% ipython --no-banner

In [1]: import numpy as np

In [2]: from numpy import linalg as LA

In [3]: np.set_printoptions(suppress=True, linewidth=200)

In [4]: def tidy(a):
   ...:     return np.round(a, 2) + 0
   ...: 

In [5]: F = np.loadtxt("test14.csv", delimiter=",")

In [6]: F
Out[6]: 
array([[ 1., -1.,  1.],
       [ 1.,  0.,  0.],
       [ 1.,  1.,  1.],
       [ 1.,  2.,  4.]])

In [7]: rng = np.random.default_rng(98954)

In [8]: Y = F + rng.integers(-2, 3, (4, 1)) @ rng.integers(-2, 3, (1, 3))

In [9]: Y
Out[9]: 
array([[ 2., -1.,  3.],
       [ 2.,  0.,  2.],
       [ 3.,  1.,  5.],
       [ 1.,  2.,  4.]])

In [10]: np.abs(Y - F).sum(axis=1)
Out[10]: array([3., 3., 6., 0.])

In [11]: Y - F
Out[11]: 
array([[1., 0., 2.],
       [1., 0., 2.],
       [2., 0., 4.],
       [0., 0., 0.]])

In [12]: P = Y @ LA.solve(Y.T @ Y, Y.T)

In [13]: tidy(P @ Y[:, 1])
Out[13]: array([-1.,  0.,  1.,  2.])

In [14]: np.trace(P)
Out[14]: np.float64(3.0)

In [15]: tidy(P)
Out[15]: 
array([[ 0.98, -0.08,  0.08, -0.05],
       [-0.08,  0.58,  0.42, -0.25],
       [ 0.08,  0.42,  0.58,  0.25],
       [-0.05, -0.25,  0.25,  0.85]])

In [16]: LA.matrix_rank(np.eye(4) - P)
Out[16]: np.int64(1)

In [17]: tidy(LA.eigvalsh(P))
Out[17]: array([0., 1., 1., 1.])

In [18]: arr = np.array([[2, -2, 2, -2, -1, 2],
    ...:     [3, -3, -5, 1, -5, -1],
    ...:     [1, 1, 5, 2, -2, 4],
    ...:     [-3, 2, 4, 4, -1, 1],
    ...:     [4, 1, 1, -4, 0, 3]])

In [19]: arr
Out[19]: 
array([[ 2, -2,  2, -2, -1,  2],
       [ 3, -3, -5,  1, -5, -1],
       [ 1,  1,  5,  2, -2,  4],
       [-3,  2,  4,  4, -1,  1],
       [ 4,  1,  1, -4,  0,  3]])

In [20]: LA.matrix_rank(arr)
Out[20]: np.int64(5)

In [21]: np.unravel_index(np.abs(arr).argmax(), arr.shape)
Out[21]: (np.int64(1), np.int64(2))

In [22]: arr - arr[0]
Out[22]: 
array([[ 0,  0,  0,  0,  0,  0],
       [ 1, -1, -7,  3, -4, -3],
       [-1,  3,  3,  4, -1,  2],
       [-5,  4,  2,  6,  0, -1],
       [ 2,  3, -1, -2,  1,  1]])

In [23]: arr.sum(axis=1)
Out[23]: array([  1, -10,  11,   7,   5])

In [24]: arr[:, 6]
Traceback (most recent call last):
  Cell In[24], line 1
    arr[:, 6]
IndexError: index 6 is out of bounds for axis 1 with size 6


In [25]: np.count_nonzero(arr)
Out[25]: np.int64(29)

In [26]: np.zeros(5, 6)
Traceback (most recent call last):
  Cell In[26], line 1
    np.zeros(5, 6)
TypeError: Cannot interpret '6' as a data type


In [27]: np.diff(arr, axis=0)
Out[27]: 
array([[ 1, -1, -7,  3, -4, -3],
       [-2,  4, 10,  1,  3,  5],
       [-4,  1, -1,  2,  1, -3],
       [ 7, -1, -3, -8,  1,  2]])
